$ python3 -q
>>> import numpy as np
>>> from numpy import linalg as LA
>>> np.set_printoptions(precision=3, suppress=True, linewidth=160)
>>> rnd = lambda a: np.round(a, 3) + 0
>>> m1 = np.loadtxt("case4.csv", delimiter=",")
>>> print(m1)
[[ 2.  3.  3.  2.  0.  3.  1.  0.  3.  0.  0.]
 [ 0.  0.  0.  0.  0.  0.  0.  0.  0.  0.  0.]
 [ 6.  6. 10.  9.  4.  8. 10. 10. 10.  8.  8.]
 [ 4.  1.  4.  6.  4.  8.  5.  6.  3.  4.  5.]
 [ 1.  5.  5.  1.  2.  3.  4.  4.  4.  4.  3.]
 [ 3.  0.  7.  6.  6.  5.  9.  6. 10.  7.  8.]
 [ 0.  3.  3.  0.  3.  0.  4.  2.  6.  5.  4.]
 [ 2.  0.  2.  2.  3.  4.  5.  6.  1.  3.  5.]
 [ 7.  7. 11.  7.  5.  7.  9.  9. 12.  9.  5.]
 [ 4.  1.  5.  6.  6.  8.  7.  7.  6.  6.  7.]
 [ 6.  7.  9.  7.  2.  5.  7.  7. 10.  7.  4.]
 [ 0.  3.  5.  1.  5.  3.  6.  5.  6.  8.  6.]
 [ 0.  3.  2.  0.  1.  0.  2.  1.  3.  3.  2.]
 [ 1.  0.  2.  3.  3.  3.  4.  1.  5.  2.  5.]
 [ 4.  3.  5.  7.  3.  2.  7.  6.  7.  4.  6.]
 [ 4.  5.  9.  6.  1.  6.  6.  6.  7.  4.  3.]
 [ 5.  3.  4.  6.  2.  7.  6.  3.  6.  0.  6.]
 [ 2.  3.  3.  2.  0.  3.  1.  0.  3.  0.  0.]
 [ 3.  6.  4.  4.  4.  2.  6.  4.  7.  4.  6.]
 [ 0.  0.  1.  0.  2.  0.  2.  1.  3.  2.  2.]
 [ 2.  5.  6.  4.  3.  6.  6.  4.  6.  4.  6.]]
>>> vec = np.array([-2, -2, -2, -3, -3, 2, -2, 2, -2, 3, -2])
>>> print(LA.norm(m1 @ vec) <= LA.norm(m1, 2) * LA.norm(vec) + 1e-9)
True
>>> print((m1 @ vec).argmax())
1
>>> print(m1 @ vec)
[-24.   0. -79. -34. -27. -67. -30. -16. -79. -48. -68. -30. -16. -38. -66. -53. -64. -24. -64. -14. -51.]
>>> W0 = np.loadtxt("w.csv", delimiter=",")
>>> print(W0)
[[1.    0.2   0.04  0.008 0.002 0.    0.    0.    0.   ]
 [0.2   1.    0.2   0.04  0.008 0.002 0.    0.    0.   ]
 [0.04  0.2   1.    0.2   0.04  0.008 0.002 0.    0.   ]
 [0.008 0.04  0.2   1.    0.2   0.04  0.008 0.002 0.   ]
 [0.002 0.008 0.04  0.2   1.    0.2   0.04  0.008 0.002]
 [0.    0.002 0.008 0.04  0.2   1.    0.2   0.04  0.008]
 [0.    0.    0.002 0.008 0.04  0.2   1.    0.2   0.04 ]
 [0.    0.    0.    0.002 0.008 0.04  0.2   1.    0.2  ]
 [0.    0.    0.    0.    0.002 0.008 0.04  0.2   1.   ]]
>>> # symmetric, so the eigenvalues are real
>>> rng = np.random.default_rng(570)
>>> idx = rng.permutation(9)
>>> print(idx)
[7 4 6 8 5 0 3 2 1]
>>> B = W0[idx][:, idx]
>>> print(np.diag(B))
[1. 1. 1. 1. 1. 1. 1. 1. 1.]
>>> print(np.allclose(B, W0))
False
>>> print(rnd(np.sort(np.abs(LA.eigvals(B)))))
[0.677 0.706 0.758 0.835 0.938 1.065 1.209 1.352 1.46 ]
>>> print(B)
[[1.    0.008 0.2   0.2   0.04  0.    0.002 0.    0.   ]
 [0.008 1.    0.04  0.002 0.2   0.002 0.2   0.04  0.008]
 [0.2   0.04  1.    0.04  0.2   0.    0.008 0.002 0.   ]
 [0.2   0.002 0.04  1.    0.008 0.    0.    0.    0.   ]
 [0.04  0.2   0.2   0.008 1.    0.    0.04  0.008 0.002]
 [0.    0.002 0.    0.    0.    1.    0.008 0.04  0.2  ]
 [0.002 0.2   0.008 0.    0.04  0.008 1.    0.2   0.04 ]
 [0.    0.04  0.002 0.    0.008 0.04  0.2   1.    0.2  ]
 [0.    0.008 0.    0.    0.002 0.2   0.04  0.2   1.   ]]
>>> idx = rng.permutation(9)
>>> B = W0[:, idx] * rng.choice([-1, 1], 9)
>>> print(B)
[[-0.     0.2   -0.    -0.     0.04  -1.     0.    -0.002 -0.008]
 [-0.002  1.    -0.    -0.     0.2   -0.2    0.    -0.008 -0.04 ]
 [-0.008  0.2   -0.002 -0.     1.    -0.04   0.    -0.04  -0.2  ]
 [-0.04   0.04  -0.008 -0.002  0.2   -0.008  0.    -0.2   -1.   ]
 [-0.2    0.008 -0.04  -0.008  0.04  -0.002  0.002 -1.    -0.2  ]
 [-1.     0.002 -0.2   -0.04   0.008 -0.     0.008 -0.2   -0.04 ]
 [-0.2    0.    -1.    -0.2    0.002 -0.     0.04  -0.04  -0.008]
 [-0.04   0.    -0.2   -1.     0.    -0.     0.2   -0.008 -0.002]
 [-0.008  0.    -0.04  -0.2    0.    -0.     1.    -0.002 -0.   ]]
>>> Uu, _, VT = LA.svd(W0.T @ B)
>>> print(rnd(Uu @ VT))
[[ 0.  0.  0.  0.  0. -1.  0.  0.  0.]
 [ 0.  1.  0.  0.  0.  0.  0.  0.  0.]
 [ 0.  0.  0.  0.  1.  0.  0.  0.  0.]
 [ 0.  0.  0.  0.  0.  0.  0.  0. -1.]
 [ 0.  0.  0.  0.  0.  0.  0. -1.  0.]
 [-1.  0.  0.  0.  0.  0.  0.  0.  0.]
 [ 0.  0. -1.  0.  0.  0.  0.  0.  0.]
 [ 0.  0.  0. -1.  0.  0.  0.  0.  0.]
 [ 0.  0.  0.  0.  0.  0.  1.  0.  0.]]
>>> print(idx)
[5 1 6 7 2 0 8 4 3]
